$ python3 -q
>>> import numpy as np
>>> import numpy.linalg as la
>>> np.set_printoptions(precision=2, suppress=True, linewidth=100)
>>> Z = np.array([[0, -3, 3], [3, 2, 0]])
>>> rng = np.random.default_rng(6918)
>>> mat = rng.normal(size=(24, 2)) @ Z + np.array([2, 1, 3])
>>> mat
array([[ 1.  , -3.48,  6.82],
       [-3.64, -5.55,  5.78],
       [ 5.51,  4.4 ,  1.94],
       [-1.39, -0.64,  2.38],
       [ 3.18,  1.95,  2.84],
       [-1.33,  4.04, -2.26],
       [ 5.12, -0.21,  6.29],
       [ 2.69,  3.55,  0.91],
       [-1.72,  2.81, -1.29],
       [-1.16,  0.02,  1.87],
       [ 6.57,  2.93,  4.12],
       [ 4.52, -2.29,  7.97],
       [ 4.96,  8.53, -2.56],
       [ 3.97,  5.39, -0.07],
       [-1.47, -3.37,  5.05],
       [-0.6 , -1.98,  4.25],
       [-1.35,  0.1 ,  1.66],
       [ 4.85,  0.9 ,  5.  ],
       [ 4.4 , -3.33,  8.93],
       [ 6.5 ,  8.96, -1.96],
       [ 1.76,  0.26,  3.58],
       [ 2.24,  1.64,  2.51],
       [-0.78, -2.56,  4.7 ],
       [-1.99, -3.38,  4.72]])
>>> idx = mat[:, 1] > np.median(mat[:, 1])
>>> r0 = mat[idx].mean(axis=0) - mat[~idx].mean(axis=0)
>>> idx.astype(int)
array([0, 0, 1, 0, 1, 1, 0, 1, 1, 0, 1, 0, 1, 1, 0, 0, 0, 1, 0, 1, 1, 1, 0, 0])
>>> np.argsort(-np.abs(r0).round(6), kind="stable")
array([1, 2, 0])
>>> r0
array([ 3.04,  6.  , -3.97])
>>> np.round((((mat - mat.mean(axis=0)) @ r0 > 0) == idx).mean(), 2)
np.float64(0.96)
>>> O, r_ = la.qr(mat)
>>> round(float(abs(r_[0, 0])), 2), np.round(la.norm(mat[:, 0]), 2)
(17.38, np.float64(17.38))
>>> r_
array([[-17.38, -10.68,  -7.33],
       [  0.  ,  15.27, -16.49],
       [  0.  ,   0.  , -11.31]])
>>> np.allclose(r_.T @ r_, mat.T @ mat)
True
>>> A = np.load("run1.npy")
>>> A
array([[ 2.83,  2.68,  7.95],
       [-3.25, -2.69, -0.17],
       [ 0.22, -5.1 ,  0.4 ],
       [-4.07, -2.54,  3.46],
       [ 0.7 , -7.47,  0.56],
       [ 2.35,  2.55, -0.71],
       [-0.68,  4.13, -2.01],
       [-2.53, -3.83, -5.4 ],
       [ 0.28, -0.99,  2.17],
       [-3.03, -1.73,  3.52],
       [-0.35,  0.87, -2.17],
       [ 4.12,  2.92,  2.89],
       [-2.44, -5.01, -7.76],
       [ 4.43,  0.81,  7.32],
       [-1.66,  0.45, -1.02],
       [-0.54,  0.94, -5.14],
       [ 1.07, -0.97,  4.1 ],
       [ 0.42,  2.23,  1.77],
       [ 3.14, -0.4 ,  2.78]])
>>> Ac = A - A.mean(axis=0)
>>> U, sigma, VT = la.svd(Ac, full_matrices=False)
>>> np.abs(VT[0]).argmax()
np.int64(2)
>>> np.abs(VT[-1])
array([0.9 , 0.35, 0.26])
>>> np.searchsorted(np.cumsum(sigma ** 2) / (sigma ** 2).sum(), 0.9) + 1
np.int64(3)
>>> np.abs(U[:, 0]).argmax()
np.int64(12)
>>> round(float((sigma ** 2).sum() ** 2 / (sigma ** 4).sum()), 2)
2.08
>>> np.round(Ac.mean(axis=0), 2) + 0
array([0., 0., 0.])
>>> VT[0] * np.sign(VT[0, np.abs(VT[0]).argmax()])
array([0.4 , 0.39, 0.83])
>>> Z = mat[[20, 1]].astype(float)
>>> for _ in range(4):
...     idx = la.norm(mat[:, None] - Z, axis=-1).argmin(axis=1)
...     Z = np.array([mat[idx == j].mean(axis=0) for j in range(2)])
... 
>>> idx
array([1, 1, 0, 1, 0, 0, 1, 0, 0, 1, 0, 1, 0, 0, 1, 1, 0, 0, 1, 0, 0, 0, 1, 1])
>>> Z[1] - Z[0]
array([-2.54, -5.93,  4.23])
>>> print(np.bincount(idx))
[13 11]
>>> np.abs(Z[1] - Z[0]).argmax()
np.int64(1)
>>> Z
array([[ 2.91,  3.5 ,  1.11],
       [ 0.36, -2.43,  5.34]])
>>> proj = A @ la.solve(A.T @ A, A.T)
>>> np.round(np.trace(proj), 2)
np.float64(3.0)
>>> data = np.loadtxt("test4.csv", delimiter=",")
>>> data
array([[-0.55, -0.16,  4.97],
       [-2.02, -3.07,  3.39],
       [ 2.41,  4.38,  0.18],
       [ 2.44,  4.17, -1.28],
       [-1.27, -2.92, -3.85],
       [ 0.73,  0.49, -4.92],
       [-0.2 ,  0.46,  4.97],
       [-0.97, -0.95,  4.81],
       [-0.52, -0.11,  4.97],
       [ 1.47,  1.91, -4.38],
       [ 1.88,  3.82,  2.62],
       [ 1.56,  3.37,  3.34],
       [-0.81, -2.2 , -4.42],
       [-0.66, -1.94, -4.56],
       [-2.03, -4.02, -2.17],
       [ 2.42,  4.37,  0.1 ],
       [ 1.06,  2.6 ,  4.14],
       [ 0.91,  0.83, -4.85],
       [ 2.22,  4.24,  1.44],
       [ 0.56,  1.77,  4.64],
       [-2.03, -3.09,  3.37]])
>>> # null space of dimension 1
>>> Z = data[[20, 14]].astype(float)
>>> for _ in range(5):
...     idx = la.norm(data[:, None] - Z, axis=-1).argmin(axis=1)
...     Z = np.array([data[idx == j].mean(axis=0) for j in range(2)])
... 
>>> idx
array([0, 0, 0, 0, 1, 1, 0, 0, 0, 1, 0, 0, 1, 1, 1, 0, 0, 1, 0, 0, 0])
>>> np.abs(Z[1] - Z[0]).argmax()
np.int64(2)
>>> np.bincount(idx)
array([14,  7])
>>> W0 = np.load("case1.npy")
>>> W0
array([[-1.98,  2.  ,  1.  ,  4.  ],
       [ 1.  ,  1.02,  3.  ,  1.  ],
       [-1.  ,  3.  , -4.98, -5.  ],
       [-2.  ,  2.  ,  1.  ,  4.02]])
>>> print(round(float(np.einsum("ii->", W0)), 2))
-1.92
>>> np.kron(np.eye(2, dtype=int), W0)
array([[-1.98,  2.  ,  1.  ,  4.  , -0.  ,  0.  ,  0.  ,  0.  ],
       [ 1.  ,  1.02,  3.  ,  1.  ,  0.  ,  0.  ,  0.  ,  0.  ],
       [-1.  ,  3.  , -4.98, -5.  , -0.  ,  0.  , -0.  , -0.  ],
       [-2.  ,  2.  ,  1.  ,  4.02, -0.  ,  0.  ,  0.  ,  0.  ],
       [-0.  ,  0.  ,  0.  ,  0.  , -1.98,  2.  ,  1.  ,  4.  ],
       [ 0.  ,  0.  ,  0.  ,  0.  ,  1.  ,  1.02,  3.  ,  1.  ],
       [-0.  ,  0.  , -0.  , -0.  , -1.  ,  3.  , -4.98, -5.  ],
       [-0.  ,  0.  ,  0.  ,  0.  , -2.  ,  2.  ,  1.  ,  4.02]])
>>> np.round(la.det(W0[::-1]), 2)
np.float64(-0.65)
>>> np.poly(W0)
array([  1.  ,   1.92, -20.12,  32.8 ,  -0.65])
>>> W0.reshape(2, -1)
array([[-1.98,  2.  ,  1.  ,  4.  ,  1.  ,  1.02,  3.  ,  1.  ],
       [-1.  ,  3.  , -4.98, -5.  , -2.  ,  2.  ,  1.  ,  4.02]])
>>> T = W0.reshape(4, 2, -1)
>>> np.einsum("ihd,ihd->ih", T, T)
array([[ 7.92, 17.  ],
       [ 2.04, 10.  ],
       [10.  , 49.8 ],
       [ 8.  , 17.16]])
>>> np.swapaxes(T, 1, 2)[0]
array([[-1.98,  1.  ],
       [ 2.  ,  4.  ]])
>>> round(np.trace(W0), 2)
np.float64(-1.92)
>>> round(la.det(W0), 2)
np.float64(-0.65)
>>> W0.inv()
Traceback (most recent call last):
  File "<python-input-57>", line 1, in <module>
    W0.inv()
    ^^^^^^
AttributeError: 'numpy.ndarray' object has no attribute 'inv'
>>> assert W0 == W0.T
Traceback (most recent call last):
  File "<python-input-58>", line 1, in <module>
    assert W0 == W0.T
           ^^^^^^^^^^
ValueError: The truth value of an array with more than one element is ambiguous. Use a.any() or a.all()
>>> la.determinant(W0)
Traceback (most recent call last):
  File "<python-input-59>", line 1, in <module>
    la.determinant(W0)
    ^^^^^^^^^^^^^^
AttributeError: module 'numpy.linalg' has no attribute 'determinant'
>>> r0, v = W0[1], W0[2]
>>> print(np.round(r0 @ v, 2))
-17.88
>>> p = (r0 @ v) / (r0 @ r0) * r0
>>> print(np.round(la.norm(r0 + v) ** 2 + la.norm(r0 - v) ** 2, 2))
143.68
>>> round((v - p) @ r0, 2)
np.float64(0.0)
>>> K = np.tril(np.array([[-2, 0, -3], [-2, 4, -4], [-2, -2, 3]]), -1) + np.eye(3, dtype=int)
>>> print(K)
[[ 1  0  0]
 [-2  1  0]
 [-2 -2  1]]
>>> th = np.radians(44)
>>> r_ = np.eye(3)
>>> r_[1, 1] = r_[0, 0] = np.cos(th)
>>> r_[1, 0], r_[0, 1] = -np.sin(th), np.sin(th)
>>> r_
array([[ 0.72,  0.69,  0.  ],
       [-0.69,  0.72,  0.  ],
       [ 0.  ,  0.  ,  1.  ]])
>>> Y = K @ r_.T
>>> Y
array([[ 0.72, -0.69,  0.  ],
       [-0.74,  2.11,  0.  ],
       [-2.83, -0.05,  1.  ]])
>>> round(float(la.det(r_)), 2), round(float(np.trace(r_)), 2)
(1.0, 2.44)
>>> np.allclose(K @ K.T, Y @ Y.T)
True
>>> print(np.abs(Y - K).max(axis=0))
[1.26 1.95 0.  ]
>>> print(np.sort(la.eigvals(K)))
[1. 1. 1.]
>>> la.matrix_power(K - np.diag(np.diag(K)), 3)
array([[0, 0, 0],
       [0, 0, 0],
       [0, 0, 0]])
>>> K @ K
array([[ 1,  0,  0],
       [-4,  1,  0],
       [ 0, -4,  1]])
>>> print([int(la.matrix_rank(la.matrix_power(K, p))) for p in range(1, 4)])
[3, 3, 3]
>>> print(np.prod(np.diag(K)), np.round(la.det(K), 2))
1 1.0
>>> idx = rng.permutation(3)
>>> idx
array([0, 2, 1])
>>> Y = K[idx][:, idx]
>>> np.trace(Y)
np.int64(3)
>>> np.diag(Y)
array([1, 1, 1])
>>> Y
array([[ 1,  0,  0],
       [-2,  1, -2],
       [-2,  0,  1]])
>>> Y = np.array([[4, 0, 2], [1, 1, 0]])
>>> Z = np.kron(Y, K)
>>> print(Z)
[[ 4  0  0  0  0  0  2  0  0]
 [-8  4  0  0  0  0 -4  2  0]
 [-8 -8  4  0  0  0 -4 -4  2]
 [ 1  0  0  1  0  0  0  0  0]
 [-2  1  0 -2  1  0  0  0  0]
 [-2 -2  1 -2 -2  1  0  0  0]]
>>> print(round(float(la.norm(Z, 2)), 2), round(float(la.norm(Y, 2) * la.norm(K, 2)), 2))
14.84 14.84
>>> la.matrix_rank(Z)
np.int64(6)
>>> arr = np.load("out16.npy")
>>> arr
array([[-0.46,  6.51,  1.7 ],
       [-0.71,  5.44,  0.55],
       [ 0.42, -5.36, -5.69],
       [-3.57,  0.21,  8.96],
       [ 1.58,  4.08,  2.85],
       [-1.32,  4.71,  3.91],
       [-2.99,  0.74,  7.5 ],
       [-4.85, -0.66,  7.62],
       [-3.35,  0.54,  8.64],
       [ 0.03, -2.8 , -4.99],
       [ 0.36, -2.39, -4.76],
       [-4.27, -0.56,  7.91],
       [-1.67,  0.76,  7.81],
       [-1.3 ,  6.15,  2.59],
       [-0.95,  6.78,  3.15],
       [-0.41, -4.8 , -4.37]])
>>> proj = np.triu(np.array([[-6, -1, -6, -5], [2, 0, 2, -4], [8, -7, -8, 8], [-8, 4, -3, -7]]), 1) + np.eye(4)
>>> Y = proj @ W0 @ la.inv(proj)
>>> Y
array([[   13.02,   -14.  ,   129.  , -1010.  ],
       [    7.  ,     6.02,    19.  ,  -118.  ],
       [  -17.  ,     2.  ,  -102.98,   774.  ],
       [   -2.  ,     0.  ,   -11.  ,    82.02]])
>>> proj @ W0 - W0 @ proj
array([[ 15., -31.,   6.,  -1.],
       [  6.,  -1., -10., -41.],
       [-16.,  15.,  -4.,  79.],
       [  0.,  -2., -16., -10.]])
